% ipython --no-banner

In [1]: import numpy as np

In [2]: np.set_printoptions(precision=3, suppress=True, linewidth=120, floatmode="fixed")

In [3]: J = np.array([[0, 0, 0, 0, 0, 0, 0],
   ...:     [0, 1, -1, 3, 3, -3, -3],
   ...:     [0, -1, 1, -3, -3, 3, 3],
   ...:     [0, 3, -3, 9, 9, -9, -9],
   ...:     [0, 3, -3, 9, 9, -9, -9],
   ...:     [0, -3, 3, -9, -9, 9, 9],
   ...:     [0, -3, 3, -9, -9, 9, 9]])

In [4]: print(np.argsort(-np.linalg.norm(J, axis=0).round(6), kind="stable")[:3])
[3 4 5]

In [5]: [round(float(x), 3) for x in np.linalg.svd(J, compute_uv=False)[:3]]
Out[5]: [38.0, 0.0, 0.0]

In [6]: np.linalg.matrix_rank(J, rtol=0.1)
Out[6]: np.int64(1)

In [7]: round(np.linalg.norm(J, 2) / np.linalg.norm(J), 3)
Out[7]: np.float64(1.0)

In [8]: vec = np.array([2, 2, 2, 2, 0, 1, 0])

In [9]: h = np.maximum(J @ vec, 0)

In [10]: np.maximum(J @ vec, 0) - np.maximum(-J @ vec, 0)
Out[10]: array([ 0,  3, -3,  9,  9, -9, -9])

In [11]: np.maximum(J @ (3 * vec), 0)
Out[11]: array([ 0,  9,  0, 27, 27,  0,  0])

In [12]: h
Out[12]: array([0, 3, 0, 9, 9, 0, 0])

In [13]: rk = np.linalg.matrix_rank(J)

In [14]: rk
Out[14]: np.int64(1)

In [15]: N = np.linalg.svd(J)[2][rk:].T

In [16]: N @ N.T
Out[16]: 
array([[ 1.000,  0.000,  0.000,  0.000,  0.000,  0.000,  0.000],
       [ 0.000,  0.974,  0.026, -0.079, -0.079,  0.079,  0.079],
       [ 0.000,  0.026,  0.974,  0.079,  0.079, -0.079, -0.079],
       [ 0.000, -0.079,  0.079,  0.763, -0.237,  0.237,  0.237],
       [ 0.000, -0.079,  0.079, -0.237,  0.763,  0.237,  0.237],
       [ 0.000,  0.079, -0.079,  0.237,  0.237,  0.763, -0.237],
       [ 0.000,  0.079, -0.079,  0.237,  0.237, -0.237,  0.763]])

In [17]: np.linalg.matrix_rank(J.T @ J), np.linalg.matrix_rank(J @ J.T)
Out[17]: (np.int64(1), np.int64(1))

In [18]: [int(np.linalg.matrix_rank(J[:i])) for i in range(1, len(J) + 1)]
Out[18]: [0, 1, 1, 1, 1, 1, 1]

In [19]: vals, vecs = np.linalg.eigh(J)

In [20]: np.linalg.eigvalsh(J + 3 * np.eye(7))
Out[20]: array([ 3.000,  3.000,  3.000,  3.000,  3.000,  3.000, 41.000])

In [21]: np.round(np.linalg.svd(J, compute_uv=False), 3) + 0
Out[21]: array([38.000,  0.000,  0.000,  0.000,  0.000,  0.000,  0.000])

In [22]: feats = np.loadtxt("layer19.csv", delimiter=",")

In [23]: print(feats)
[[-3.000  0.000 -1.000  0.000]
 [ 0.000  3.000  0.000  0.000]
 [-3.000  0.000  2.000  3.000]
 [ 1.000  0.000  1.000 -1.000]]

In [24]: # splits into 2 blocks

In [25]: left, sv, VT = np.linalg.svd(feats, full_matrices=False)

In [26]: np.allclose(left * sv @ VT, feats)
Out[26]: True

In [27]: np.round(VT @ VT.T, 3) + 0
Out[27]: 
array([[1.000, 0.000, 0.000, 0.000],
       [0.000, 1.000, 0.000, 0.000],
       [0.000, 0.000, 1.000, 0.000],
       [0.000, 0.000, 0.000, 1.000]])

In [28]: round(np.sqrt((sv ** 2).sum()), 3), round(np.linalg.norm(feats), 3)
Out[28]: (np.float64(6.633), np.float64(6.633))

In [29]: np.round(left.T @ feats @ VT.T, 3) + 0
Out[29]: 
array([[5.141, 0.000, 0.000, 0.000],
       [0.000, 3.000, 0.000, 0.000],
       [0.000, 0.000, 2.724, 0.000],
       [0.000, 0.000, 0.000, 1.071]])

In [30]: left.shape, sv.shape, VT.shape
Out[30]: ((4, 4), (4,), (4, 4))

In [31]: vec = np.array([-4, -4, 5, -1])

In [32]: h = np.maximum(feats @ vec, 0)

In [33]: print(np.flatnonzero(h > 1e-9))
[0 2 3]

In [34]: feats * (h > 1e-9)[:, None]
Out[34]: 
array([[-3.000,  0.000, -1.000,  0.000],
       [ 0.000,  0.000,  0.000,  0.000],
       [-3.000,  0.000,  2.000,  3.000],
       [ 1.000,  0.000,  1.000, -1.000]])

In [35]: np.tanh(feats @ vec)
Out[35]: array([ 1.000, -1.000,  1.000,  0.964])

In [36]: h
Out[36]: array([ 7.000,  0.000, 19.000,  2.000])
